$ ipython --no-banner

In [1]: import numpy as np

In [2]: import numpy.linalg as la

In [3]: np.set_printoptions(precision=2, suppress=True, linewidth=140, legacy="1.25")

In [4]: X = np.loadtxt("run6.csv", delimiter=",")

In [5]: X
Out[5]: 
array([[  1.1 ,   2.  ,  -0.1 ,   5.65,   1.7 ],
       [  0.7 ,   0.  ,   0.1 ,   3.61,  -0.4 ],
       [ -1.7 ,  -1.3 ,   0.2 ,  -8.22,   0.9 ],
       [ -0.3 ,   1.9 ,   1.5 ,  -1.51,  -1.3 ],
       [  0.5 ,  -0.5 ,   2.4 ,   2.55,  -0.9 ],
       [ -1.  ,  -0.5 ,  -1.4 ,  -4.94,  -0.4 ],
       [  0.1 ,  -0.1 ,  -0.4 ,   0.48,  -0.1 ],
       [ -0.7 ,  -1.  ,   0.9 ,  -3.6 ,   0.2 ],
       [ -0.3 ,  -0.2 ,   1.  ,  -1.39,   1.5 ],
       [  0.3 ,  -0.6 ,   0.5 ,   1.47,  -0.4 ],
       [ -1.  ,  -0.1 ,   0.4 ,  -4.85,  -0.7 ],
       [ -2.4 ,   1.7 ,  -0.2 , -11.9 ,   2.1 ],
       [  0.1 ,  -1.  ,   0.6 ,   0.31,   1.4 ],
       [  0.1 ,  -2.  ,   0.2 ,   0.44,   0.3 ],
       [ -0.5 ,  -0.4 ,   1.2 ,  -2.56,  -0.2 ],
       [  0.2 ,   0.9 ,   2.2 ,   0.88,   0.5 ],
       [  0.8 ,  -0.3 ,  -2.2 ,   3.97,  -0.3 ],
       [ -0.2 ,   0.9 ,  -0.2 ,  -0.99,  -0.6 ],
       [ -1.5 ,  -1.8 ,   1.  ,  -7.53,  -0.6 ],
       [  1.8 ,  -1.  ,  -0.6 ,   8.82,   0.9 ],
       [  1.2 ,  -1.1 ,   0.  ,   6.09,  -0.5 ],
       [ -0.7 ,   1.4 ,  -1.1 ,  -3.41,  -0.1 ],
       [  0.7 ,  -1.  ,   0.8 ,   3.47,   0.6 ],
       [ -1.6 ,  -0.3 ,  -0.6 ,  -8.11,   0.  ],
       [ -0.7 ,  -0.2 ,   0.9 ,  -3.63,   0.7 ],
       [  0.1 ,  -0.3 ,   0.3 ,   0.71,  -0.4 ],
       [ -1.3 ,   1.1 ,   1.  ,  -6.45,   1.5 ],
       [ -1.6 ,   0.7 ,  -0.7 ,  -8.08,  -0.9 ],
       [ -1.8 ,  -0.8 ,  -0.3 ,  -9.05,   0.1 ],
       [ -0.6 ,  -2.4 ,   0.8 ,  -3.02,   0.  ],
       [  0.2 ,   0.9 ,   0.5 ,   1.1 ,  -0.1 ]])

In [6]: # column 3 is much longer than the rest

In [7]: A2 = np.c_[X[:, :4] @ np.array([[-2, -1, 0, -5], [-5, 4, 0, -5], [2, 2, 4, -1], [0, -5, -4, -3]]), np.array([1, -1, 4, 3, -4, 0, 5, -2, 1, 5, 5, -1, -1, -4, -5, -3, -2, -3, 5, 3, 5, 0, -4, 0, 4, 3, -1, 4, 3, 2, 5])]

In [8]: A2
Out[8]: 
array([[-12.4 , -21.55, -23.  , -32.35,   1.  ],
       [ -1.2 , -18.55, -14.04, -14.43,  -1.  ],
       [ 10.3 ,  38.  ,  33.68,  39.46,   4.  ],
       [ -5.9 ,  18.45,  12.04,  -4.97,   3.  ],
       [  6.3 , -10.45,  -0.6 , -10.05,  -4.  ],
       [  1.7 ,  20.9 ,  14.16,  23.72,   0.  ],
       [ -0.5 ,  -3.7 ,  -3.52,  -1.04,   5.  ],
       [  8.2 ,  16.5 ,  18.  ,  18.4 ,  -2.  ],
       [  3.6 ,   8.45,   9.56,   5.67,   1.  ],
       [  3.4 ,  -9.05,  -3.88,  -3.41,   5.  ],
       [  3.3 ,  25.65,  21.  ,  19.65,   5.  ],
       [ -4.1 ,  68.3 ,  46.8 ,  39.4 ,  -1.  ],
       [  6.  ,  -4.45,   1.16,   2.97,  -1.  ],
       [ 10.2 ,  -9.9 ,  -0.96,   7.98,  -4.  ],
       [  5.4 ,  14.1 ,  15.04,  10.98,  -5.  ],
       [ -0.5 ,   3.4 ,   5.28, -10.34,  -3.  ],
       [ -4.5 , -26.25, -24.68, -12.21,  -2.  ],
       [ -4.5 ,   8.35,   3.16,  -0.33,  -3.  ],
       [ 14.  ,  33.95,  34.12,  38.09,   5.  ],
       [  0.2 , -51.1 , -37.68, -29.86,   3.  ],
       [  3.1 , -36.05, -24.36, -18.77,   5.  ],
       [ -7.8 ,  21.15,   9.24,   7.83,   0.  ],
       [  5.2 , -20.45, -10.68,  -9.71,  -4.  ],
       [  3.5 ,  39.75,  30.04,  34.43,   0.  ],
       [  4.2 ,  19.85,  18.12,  14.49,   4.  ],
       [  1.9 ,  -4.25,  -1.64,  -1.43,   3.  ],
       [ -0.9 ,  39.95,  29.8 ,  19.35,  -1.  ],
       [ -1.7 ,  43.4 ,  29.52,  29.44,   4.  ],
       [  7.  ,  43.25,  35.  ,  40.45,   3.  ],
       [ 14.8 ,   7.7 ,  15.28,  23.26,   2.  ],
       [ -3.9 ,  -1.1 ,  -2.4 ,  -9.3 ,   5.  ]])

In [9]: la.matrix_rank(A2)
Out[9]: 5

In [10]: la.norm(la.qr(X)[0].T @ A2, axis=0) ** 2 / ((A2 ** 2).sum(axis=0) + 1e-12)
Out[10]: array([1.  , 1.  , 1.  , 1.  , 0.13])

In [11]: np.round(la.norm(A2 - X @ la.lstsq(X, A2)[0], axis=0), 2) + 0
Out[11]: array([ 0.  ,  0.  ,  0.  ,  0.  , 17.31])

In [12]: np.round(la.lstsq(X, A2[:, 0])[0], 2) + 0
Out[12]: array([-2., -5.,  2.,  0.,  0.])

In [13]: E = np.array([[3, -2, -7],
    ...:     [2, -6, 1],
    ...:     [3, -2, -7],
    ...:     [5, -8, -6],
    ...:     [5, -13, -12],
    ...:     [2, -11, -5],
    ...:     [5, -8, -6],
    ...:     [2, -6, 1],
    ...:     [3, -2, -7],
    ...:     [3, -2, -7],
    ...:     [0, 0, 0],
    ...:     [2, -6, 1],
    ...:     [2, -6, 1],
    ...:     [5, -8, -6],
    ...:     [0, -5, -6],
    ...:     [0, 0, 0],
    ...:     [0, 0, 0],
    ...:     [0, 0, 0],
    ...:     [0, 0, 0],
    ...:     [0, 0, 0],
    ...:     [3, -2, -7]])

In [14]: # rows 0 and 2 are equal

In [15]: cov = np.cov(X, rowvar=False)

In [16]: np.round(la.eigvalsh(cov)[::-1], 2) + 0
Out[16]: array([25.9 ,  1.28,  0.95,  0.69,  0.  ])

In [17]: np.argwhere(np.triu(np.abs(np.corrcoef(X.T)) > 0.8, 1))
Out[17]: array([[0, 3]])

In [18]: np.argsort(-X.std(axis=0).round(6), kind="stable")
Out[18]: array([3, 1, 0, 2, 4])

In [19]: round(np.corrcoef(X[:, 4], X[:, 0])[0, 1], 2)
Out[19]: -0.07

In [20]: np.median(X, axis=0)
Out[20]: array([-0.3 , -0.3 ,  0.3 , -1.39, -0.1 ])

In [21]: Ac = E - E.mean(axis=0)

In [22]: evecs = la.svd(Ac)[2][:2]

In [23]: A2 = Ac - Ac @ evecs.T @ evecs

In [24]: la.norm(A2, axis=1).round(6).argmax()
Out[24]: 14

In [25]: A2.std(axis=0)
Out[25]: array([0.94, 0.21, 0.23])

In [26]: rng = np.random.default_rng(36)

In [27]: A2 = E + rng.integers(-2, 3, (21, 2)) @ rng.integers(-2, 3, (2, 3))

In [28]: A2
Out[28]: 
array([[  6,  -3,  -7],
       [  4,  -6,   1],
       [ -1,  -2,  -7],
       [  7,  -6,  -6],
       [  5, -11, -12],
       [  2, -11,  -5],
       [  7,  -6,  -6],
       [ -2,  -6,   1],
       [  4,  -3,  -7],
       [  5,  -4,  -7],
       [  3,   1,   0],
       [  0,  -8,   1],
       [ -2,  -8,   1],
       [  3,  -6,  -6],
       [  2,  -5,  -6],
       [  1,  -1,   0],
       [  3,  -1,   0],
       [ -2,  -2,   0],
       [  2,   0,   0],
       [ -3,  -1,   0],
       [  1,   0,  -7]])

In [29]: la.svd(A2 - E, compute_uv=False)
Out[29]: array([11.28,  6.39,  0.  ])

In [30]: np.abs(A2 - E).sum(axis=1)
Out[30]: array([4, 2, 4, 4, 2, 0, 4, 4, 2, 4, 4, 4, 6, 4, 2, 2, 4, 4, 2, 4, 4])

In [31]: A2 - E
Out[31]: 
array([[ 3, -1,  0],
       [ 2,  0,  0],
       [-4,  0,  0],
       [ 2,  2,  0],
       [ 0,  2,  0],
       [ 0,  0,  0],
       [ 2,  2,  0],
       [-4,  0,  0],
       [ 1, -1,  0],
       [ 2, -2,  0],
       [ 3,  1,  0],
       [-2, -2,  0],
       [-4, -2,  0],
       [-2,  2,  0],
       [ 2,  0,  0],
       [ 1, -1,  0],
       [ 3, -1,  0],
       [-2, -2,  0],
       [ 2,  0,  0],
       [-3, -1,  0],
       [-2,  2,  0]])

In [32]: z = A2[:, 0] > np.median(A2[:, 0])

In [33]: f = A2[z].mean(axis=0) - A2[~z].mean(axis=0)

In [34]: f
Out[34]: array([ 4.88, -0.5 , -3.  ])

In [35]: ((A2 - A2.mean(axis=0)) @ f > 0).astype(int)
Out[35]: array([1, 0, 0, 1, 1, 1, 1, 0, 1, 1, 0, 0, 0, 1, 1, 0, 0, 0, 0, 0, 1])

In [36]: feats = np.load("sample1.npy")

In [37]: feats
Out[37]: 
array([[0.1, 1. ],
       [0. , 1.1]])

In [38]: A2 = feats + rng.integers(-2, 3, (2, 1)) @ rng.integers(-2, 3, (1, 2))

In [39]: A2
Out[39]: 
array([[ 0.1, -1. ],
       [ 0. ,  1.1]])

In [40]: la.svd(A2 - feats, compute_uv=False)
Out[40]: array([2., 0.])

In [41]: la.matrix_rank(A2 - feats, tol=1e-8)
Out[41]: 1

In [42]: t = np.sort(rng.uniform(-2, 2, 16))

In [43]: data = np.c_[t, t ** 2, t ** 3] @ np.array([[0, 3, 2, 4], [4, 5, 4, 1], [3, 2, 4, 3]])

In [44]: data
Out[44]: 
array([[ -5.29,  -1.1 , -15.31, -22.95],
       [ -2.69,  -0.35, -10.57, -17.58],
       [ -0.12,   0.14,  -5.32, -11.05],
       [ -0.03,   0.15,  -5.11, -10.76],
       [  0.55,   0.15,  -3.63,  -8.66],
       [  1.05,  -0.15,  -1.34,  -4.68],
       [  0.86,  -0.39,  -0.7 ,  -2.96],
       [  0.46,  -0.53,  -0.42,  -1.65],
       [  0.43,  -0.53,  -0.41,  -1.58],
       [  0.28,  -0.5 ,  -0.35,  -1.19],
       [  0.04,  -0.25,  -0.16,  -0.39],
       [  1.13,   2.61,   2.14,   2.33],
       [ 10.38,  13.66,  14.35,  10.94],
       [ 19.9 ,  23.26,  26.49,  19.03],
       [ 22.3 ,  25.57,  29.54,  21.06],
       [ 26.77,  29.82,  35.22,  24.83]])

In [45]: # looks like rank 3

In [46]: dist = la.norm(E[:, None] - E[None], axis=-1)

In [47]: dist[13]
Out[47]: 
array([ 6.4 ,  7.87,  6.4 ,  0.  ,  7.81,  4.36,  0.  ,  7.87,  6.4 ,  6.4 , 11.18,  7.87,  7.87,  0.  ,  5.83, 11.18, 11.18, 11.18, 11.18,
       11.18,  6.4 ])

In [48]: dist[:5, :5]
Out[48]: 
array([[ 0.  ,  9.  ,  0.  ,  6.4 , 12.25],
       [ 9.  ,  0.  ,  9.  ,  7.87, 15.07],
       [ 0.  ,  9.  ,  0.  ,  6.4 , 12.25],
       [ 6.4 ,  7.87,  6.4 ,  0.  ,  7.81],
       [12.25, 15.07, 12.25,  7.81,  0.  ]])

In [49]: np.flatnonzero(dist[13] < dist.mean() / 2)
Out[49]: array([ 3,  6, 13])

In [50]: dist.shape
Out[50]: (21, 21)

In [51]: np.unravel_index(dist.round(6).argmax(), dist.shape)
Out[51]: (4, 10)

In [52]: (dist + 1e9 * np.eye(21)).round(6).argmin(axis=1)
Out[52]: array([ 2,  7,  0,  6,  3,  3,  3,  1,  0,  0, 15,  1,  1,  3,  0, 10, 10, 10, 10, 10,  0])

In [53]: dist[13].round(6).argsort(kind="stable")[:4]
Out[53]: array([ 3,  6, 13,  5])

In [54]: round(float(data[4] @ data[11]), 2)
Out[54]: -26.94

In [55]: la.norm(data, axis=0)
Out[55]: array([41.92, 47.75, 58.66, 52.28])

In [56]: np.round(la.norm(data[4] - data[11]), 2)
Out[56]: 12.67

In [57]: round(float(la.norm(data, 1)), 2), np.round(la.norm(data, np.inf), 2)
Out[57]: (161.62, 116.64)

In [58]: t = np.radians(60)

In [59]: r_ = np.eye(4)

In [60]: r_[3, 3] = r_[1, 1] = np.cos(t)

In [61]: r_[3, 1], r_[1, 3] = -np.sin(t), np.sin(t)

In [62]: r_
Out[62]: 
array([[ 1.  ,  0.  ,  0.  ,  0.  ],
       [ 0.  ,  0.5 ,  0.  ,  0.87],
       [ 0.  ,  0.  ,  1.  ,  0.  ],
       [ 0.  , -0.87,  0.  ,  0.5 ]])

In [63]: A2 = data @ r_.T

In [64]: np.allclose(data @ data.T, A2 @ A2.T)
Out[64]: True

In [65]: np.round(la.svd(data, compute_uv=False), 2) + 0, np.round(la.svd(A2, compute_uv=False), 2) + 0
Out[65]: (array([97.48, 26.35,  3.89,  0.  ]), array([97.48, 26.35,  3.89,  0.  ]))

In [66]: np.round(la.det(r_), 2), np.trace(r_)
Out[66]: (1.0, 3.0)

In [67]: Ac = data - data.mean(axis=0)

In [68]: Uu, sig, Vh = la.svd(Ac, full_matrices=False)

In [69]: np.round(Ac.mean(axis=0), 2) + 0
Out[69]: array([0., 0., 0., 0.])

In [70]: sig.round(2) + 0
Out[70]: array([93.65, 16.79,  3.51,  0.  ])

In [71]: np.round(sig ** 2 / (sig ** 2).sum(), 2) + 0
Out[71]: array([0.97, 0.03, 0.  , 0.  ])

In [72]: la.matrix_rank(Ac)
Out[72]: 3

In [73]: np.abs(Uu[:, 0]).argmax()
Out[73]: 15

In [74]: np.searchsorted(np.cumsum(sig ** 2) / (sig ** 2).sum(), 0.9) + 1
Out[74]: 1

In [75]: Vh[0] * np.sign(Vh[0, np.abs(Vh[0]).argmax()])
Out[75]: array([0.39, 0.43, 0.6 , 0.54])

In [76]: m1 = np.load("dump.npy")

In [77]: m1
Out[77]: 
array([[ 2, -2,  0],
       [ 4, -1,  3],
       [ 5, -1,  3],
       [ 4,  2,  5],
       [ 2,  5,  8],
       [ 3,  5, 11],
       [ 4,  5, 11],
       [ 3,  7, 12],
       [ 3,  8, 12],
       [ 4, 11, 13],
       [ 7, 13, 12],
       [ 4, 14, 15],
       [ 4, 12, 17],
       [ 6,  9, 15],
       [ 4,  9, 18],
       [ 4,  7, 21],
       [ 4,  4, 21],
       [ 1,  4, 22],
       [-1,  4, 23],
       [-4,  6, 23],
       [-2,  5, 25],
       [-4,  4, 23],
       [-2,  1, 25],
       [-5,  0, 25],
       [-2, -2, 26],
       [ 0, -3, 28],
       [ 0, -4, 26],
       [-3, -7, 25],
       [-5, -9, 22]])

In [78]: Ac = (m1 - m1.mean(axis=0)) / m1.std(axis=0)

In [79]: np.argwhere(np.abs(Ac) > 2)
Out[79]: 
array([[ 0,  2],
       [28,  1]])

In [80]: beta = la.lstsq(np.delete(Ac, 2, axis=1), Ac[:, 2])[0]

In [81]: beta
Out[81]: array([-0.82,  0.27])

In [82]: Ac = m1 - m1.mean(axis=0)

In [83]: Uu, sig, Vh = la.svd(Ac, full_matrices=False)

In [84]: np.round((sig ** 2).sum() ** 2 / (sig ** 4).sum(), 2)
Out[84]: 1.84

In [85]: np.abs(Vh[-1])
Out[85]: array([0.93, 0.29, 0.24])

In [86]: (np.sign(Uu[:, 0]) == np.sign(Uu[0, 0])).astype(int)
Out[86]: array([1, 1, 1, 1, 1, 1, 1, 1, 1, 1, 1, 1, 1, 1, 1, 0, 0, 0, 0, 0, 0, 0, 0, 0, 0, 0, 0, 0, 0])

In [87]: Vh[0] * np.sign(Vh[0, np.abs(Vh[0]).argmax()])
Out[87]: array([-0.32, -0.3 ,  0.9 ])

In [88]: np.searchsorted(np.cumsum(sig ** 2) / (sig ** 2).sum(), 0.9) + 1
Out[88]: 2
